% python3 -q
>>> import numpy as np
>>> np.set_printoptions(suppress=True, linewidth=160)
>>> rnd = lambda a: np.round(a, 2) + 0
>>> M = np.array([[0, -6, -8, -8, 2, 4],
...     [-3, -3, -9, 6, 0, -9],
...     [0, 0, 3, -6, -3, 12],
...     [5, -2, -2, -4, 10, -11],
...     [3, 8, 16, 0, -2, 7],
...     [2, -10, -13, -14, 7, 2]])
>>> print(M)
[[  0  -6  -8  -8   2   4]
 [ -3  -3  -9   6   0  -9]
 [  0   0   3  -6  -3  12]
 [  5  -2  -2  -4  10 -11]
 [  3   8  16   0  -2   7]
 [  2 -10 -13 -14   7   2]]
>>> left, s, VT = np.linalg.svd(M)
>>> V = VT[:(s > 1e-8).sum()]
>>> rng = np.random.default_rng(543)
>>> vec = M[2] + -3 * M[4] + rng.integers(2) * np.eye(6)[4]
>>> print(vec)
[ -9. -24. -45.  -6.   4.  -9.]
>>> print(rnd(np.diag(V.T @ V)))
[0.21 0.23 0.74 0.63 0.42 0.77]
>>> print(np.linalg.matrix_rank(np.vstack([M, vec])))
4
>>> print(np.allclose(V.T @ V @ vec, vec))
False
>>> w1 = np.array([[5, 4, 2, 7, 3],
...     [5, 2, 6, 1, 7],
...     [7, 5, 7, 6, 9],
...     [5, 5, 4, 5, 2],
...     [7, 1, 9, 6, 7],
...     [4, 6, 2, 4, 3]])
>>> b = np.array([2, -1, 2, 2, 0])
>>> act = np.maximum(M @ w1 + b, 0)
>>> print(act)
[[  0   0   0   0   0]
 [  0   0   0   0   0]
 [ 20  53   0  20  30]
 [  9   0  38  19  12]
 [183 147 164 143 216]
 [  0   0   0   0   0]]
>>> print(np.linalg.matrix_rank(act))
3
>>> basis = np.array([[1, 3, 1], [1, 2, 1], [-1, -3, -1], [-3, -3, 1], [2, -3, -3]])
>>> print(w1 @ basis)
[[ -8 -13   5]
 [ 12 -23 -19]
 [  5 -35 -16]
 [ -5  -8   5]
 [ -5 -43 -16]
 [  2  -3   3]]
>>> print(act @ basis)
[[   0    0    0]
 [   0    0    0]
 [  73   16    3]
 [ -62 -180  -46]
 [ 169 -726 -339]
 [   0    0    0]]
>>> print((act @ basis).round(6).argmax(axis=1))
[0 0 0 2 0 0]
>>> M2 = np.array([[2, 3, 3],
...     [-1, -1, -1],
...     [-3, -1, 0],
...     [-3, 1, -1],
...     [-1, -1, 2],
...     [2, 3, 3]])
>>> print(np.einsum("ik,kj->ji", M, M2))
[[ 60 -12  36  -2 -34  92]
 [ 16 -18  30 -28   8  14]
 [ 30 -39  36   8  18  50]]
>>> print(np.einsum("ik,kj->ij", M, M2))
[[ 60  16  30]
 [-12 -18 -39]
 [ 36  30  36]
 [ -2 -28   8]
 [-34   8  18]
 [ 92  14  50]]
>>> print(np.linalg.matrix_rank(M @ M2))
3
>>> A = np.load("out6.npy")
>>> print(A)
[[-24.   -0.7  -0.2]
 [ 10.    0.3  -1.4]
 [ -2.   -0.4   0.7]
 [ 48.   -2.5   0.2]
 [-20.    1.1  -0.6]
 [ 42.    0.3   1.1]]
>>> u, r1 = A[5], A[4]
>>> print(u @ u)
1765.3
>>> pr = (u @ r1) / (u @ u) * u
>>> print(np.linalg.matrix_rank(np.outer(u, r1)))
1
>>> left, s, VT = np.linalg.svd(A)
>>> print(rnd(s))
[71.77  2.45  1.86]
>>> M2 = left[:, :1] @ np.diag(s[:1]) @ VT[:1]
>>> print(rnd(np.linalg.norm(A - M2, 2)), rnd(s[1]))
2.45 2.45
>>> print(np.linalg.matrix_rank(A, rtol=0.05))
1
>>> data = np.load("dump.npy")
>>> print(data)
[[-0.42 -2.06  0.98 -1.42  3.48]
 [ 1.62  3.65  4.25  1.34 -2.21]
 [ 2.16  3.23  5.07  2.25 -0.66]
 [ 0.56 -2.74  0.88 -0.94  5.94]
 [ 2.14  3.23  5.53  2.91 -0.42]
 [ 1.86  2.53  5.24  2.14  1.59]
 [-0.92  0.3   3.03 -3.35  5.71]
 [ 0.53  0.54  4.19 -2.04  4.64]
 [ 2.41  4.16  4.76  4.08  0.26]
 [ 1.46  2.46  4.39  1.23 -0.54]
 [ 3.46  1.5   4.69  1.64  1.43]
 [ 2.19  2.39  7.03  2.56 -1.18]
 [ 1.57  2.46  5.43  2.17  0.93]
 [ 0.   -2.48  2.62 -3.06  4.17]
 [ 0.98  2.65  5.31  1.05  0.64]]
>>> M2 = np.c_[data[:, :2] @ np.array([[0, 5], [2, -3]]), np.array([-1, 4, 1, 5, 3, -5, -1, 5, 1, -2, 3, 0, -4, -1, 3])]
>>> print(rnd(M2))
[[-4.12  4.08 -1.  ]
 [ 7.3  -2.85  4.  ]
 [ 6.46  1.11  1.  ]
 [-5.48 11.02  5.  ]
 [ 6.46  1.01  3.  ]
 [ 5.06  1.71 -5.  ]
 [ 0.6  -5.5  -1.  ]
 [ 1.08  1.03  5.  ]
 [ 8.32 -0.43  1.  ]
 [ 4.92 -0.08 -2.  ]
 [ 3.   12.8   3.  ]
 [ 4.78  3.78  0.  ]
 [ 4.92  0.47 -4.  ]
 [-4.96  7.44 -1.  ]
 [ 5.3  -3.05  3.  ]]
>>> print(rnd(np.linalg.norm(M2 - data @ np.linalg.lstsq(data, M2)[0], axis=0)))
[ 0.    0.   10.49]
>>> print(np.linalg.matrix_rank(np.c_[data, M2]))
6
>>> print(rnd(np.linalg.lstsq(data, M2[:, 0])[0]))
[0. 2. 0. 0. 0.]
>>> vec = np.array([0, -2, 2, -1, 2])
>>> y = data @ vec
>>> print(rnd(np.linalg.solve(data.T @ data, data.T @ y)))
[ 0. -2.  2. -1.  2.]
>>> print(rnd(np.linalg.pinv(data) @ data))
[[1. 0. 0. 0. 0.]
 [0. 1. 0. 0. 0.]
 [0. 0. 1. 0. 0.]
 [0. 0. 0. 1. 0.]
 [0. 0. 0. 0. 1.]]
>>> print(rnd(np.linalg.lstsq(data, y)[0]))
[ 0. -2.  2. -1.  2.]
>>> y = y + 0.1 * rng.normal(size=15)
>>> print(rnd(y))
[14.42 -4.62  0.18 19.9   0.87  6.36 20.17 18.49 -2.42  1.59  7.7   4.33  5.62 21.61  5.56]
>>> b, *_ = np.linalg.lstsq(data, y)
>>> print(b.round())
[ 0. -2.  2. -1.  2.]
>>> print(rnd(data.T @ (y - data @ b)))
[0. 0. 0. 0. 0.]
>>> print(rnd(np.linalg.norm(y - data @ b)))
0.21
>>> print(rnd(b))
[ 0.04 -2.01  2.   -1.02  1.97]
